$ python3 -q
>>> import numpy as np
>>> import numpy.linalg as la
>>> np.set_printoptions(suppress=True, linewidth=160)
>>> rnd = lambda a: np.round(a, 4) + 0
>>> K = np.loadtxt("sample6.csv", delimiter=",")
>>> K
array([[ 0.0095, -0.0836, -0.1586, -0.0002, -0.0072,  2.2533],
       [ 0.0042,  0.0343,  0.8354,  0.0011,  0.0059,  4.3875],
       [-0.0539,  0.1109, -0.3073,  0.    ,  0.0045, -4.4298],
       [-0.0105, -0.1243, -0.4395, -0.0009,  0.0013, -3.2709],
       [ 0.0073,  0.069 ,  0.3882,  0.0005,  0.0089,  1.4725],
       [-0.0129, -0.1077,  0.3518,  0.0012, -0.0077, -3.4969],
       [ 0.0197,  0.0672, -1.3956, -0.0018,  0.0006,  3.1059],
       [-0.0047,  0.2017,  0.4545, -0.0003,  0.001 , -1.98  ],
       [ 0.029 , -0.168 , -0.2472,  0.0003, -0.0003,  1.9803],
       [-0.0435,  0.0519, -0.1781, -0.0008,  0.0016, -1.6964],
       [ 0.026 ,  0.1531, -0.7365,  0.0011, -0.0069, -0.5714],
       [-0.0012,  0.0995, -0.196 , -0.0007,  0.0069,  2.0692],
       [-0.0278,  0.038 , -0.0118, -0.0008,  0.0024, -0.7008],
       [ 0.0194,  0.0522,  1.0351,  0.0004,  0.007 , -0.9592],
       [-0.005 , -0.1927, -0.0915,  0.0008, -0.0013, -1.343 ],
       [ 0.0345, -0.0003,  0.1564, -0.0008,  0.0049,  1.6074],
       [-0.0035, -0.0779, -0.1471, -0.001 , -0.0112, -2.4408],
       [-0.0336, -0.0148, -0.4561, -0.0008, -0.0014,  7.4933],
       [-0.0364,  0.0281,  0.0502, -0.0005, -0.0047,  9.8373],
       [-0.0183,  0.0457,  0.6006, -0.0009, -0.0028, -2.961 ],
       [-0.0192, -0.0286, -0.3752,  0.0005,  0.0022, -0.0175],
       [-0.0378, -0.1388, -0.2932,  0.0003, -0.0037,  2.9248],
       [ 0.0369, -0.082 , -0.453 , -0.0002,  0.0052,  0.6163],
       [-0.0003, -0.1177,  0.3677,  0.0004, -0.0015,  2.3838],
       [-0.0091, -0.1174,  0.1969, -0.002 ,  0.0037,  5.1494],
       [ 0.0024,  0.0129,  0.165 ,  0.0005,  0.0003, -1.7105],
       [ 0.0078,  0.0235,  0.1978,  0.0019, -0.006 , -1.1309],
       [-0.0065,  0.154 , -0.1183,  0.0006,  0.0046, -5.5456],
       [-0.0216,  0.1294,  1.188 ,  0.    , -0.0006, -6.2232],
       [ 0.0001,  0.1918,  0.4085,  0.0017, -0.0065, -1.8564],
       [ 0.0086, -0.0754, -0.381 , -0.0006, -0.0066,  1.331 ],
       [ 0.0029, -0.1268,  0.3197, -0.0005, -0.0178, -3.8608],
       [-0.0237, -0.0705, -0.1842,  0.0002, -0.0046, -1.6429],
       [-0.0198, -0.0388,  1.1008, -0.0002, -0.0012,  3.2379],
       [-0.014 ,  0.0998,  0.5725, -0.0016, -0.0078, -3.9122]])
>>> # column 5 dominates
>>> Xs = K - K.mean(axis=0)
>>> left, sv, Vt = la.svd(Xs, full_matrices=False)
>>> la.matrix_rank(Xs)
np.int64(6)
>>> print(rnd(sv ** 2 / (sv ** 2).sum()))
[0.9778 0.0213 0.0008 0.     0.     0.    ]
>>> A2 = K / np.sqrt((K ** 2).mean(axis=1, keepdims=True))
>>> la.matrix_rank(K - K.mean(axis=1, keepdims=True))
np.int64(5)
>>> rnd(A2[1])
array([0.0023, 0.0188, 0.4581, 0.0006, 0.0032, 2.4062])
>>> lab = K[:, 4] > np.median(K[:, 4])
>>> f = K[lab].mean(axis=0) - K[~lab].mean(axis=0)
>>> rnd((((K - K.mean(axis=0)) @ f > 0) == lab).mean())
np.float64(0.5429)
>>> print(((K - K.mean(axis=0)) @ f > 0).astype(int))
[1 0 1 1 0 0 1 0 1 1 1 1 1 0 1 0 1 1 1 0 1 1 1 0 0 0 0 1 0 0 1 0 1 0 0]
>>> G = np.cov(K, rowvar=False)
>>> G.shape
(6, 6)
>>> np.argsort(-K.std(axis=0).round(6), kind="stable")
array([5, 2, 1, 0, 4, 3])
>>> np.median(K, axis=0)
array([-0.0047,  0.0129, -0.0118, -0.0002, -0.0006, -0.7008])
>>> rnd(G)
array([[ 0.0005, -0.0002, -0.0011,  0.    ,  0.    ,  0.0036],
       [-0.0002,  0.0113,  0.0096,  0.    ,  0.0002, -0.0927],
       [-0.0011,  0.0096,  0.2869,  0.0001,  0.0001, -0.361 ],
       [ 0.    ,  0.    ,  0.0001,  0.    ,  0.    , -0.0006],
       [ 0.    ,  0.0002,  0.0001,  0.    ,  0.    ,  0.0035],
       [ 0.0036, -0.0927, -0.361 , -0.0006,  0.0035, 12.6735]])
>>> G = K.T @ K
>>> np.allclose(G, G.T)
True
>>> (K @ K.T).shape
(35, 35)
>>> print(rnd(la.svd(K, compute_uv=False) ** 2))
[431.2785   9.5447   0.3538   0.0171   0.001    0.    ]
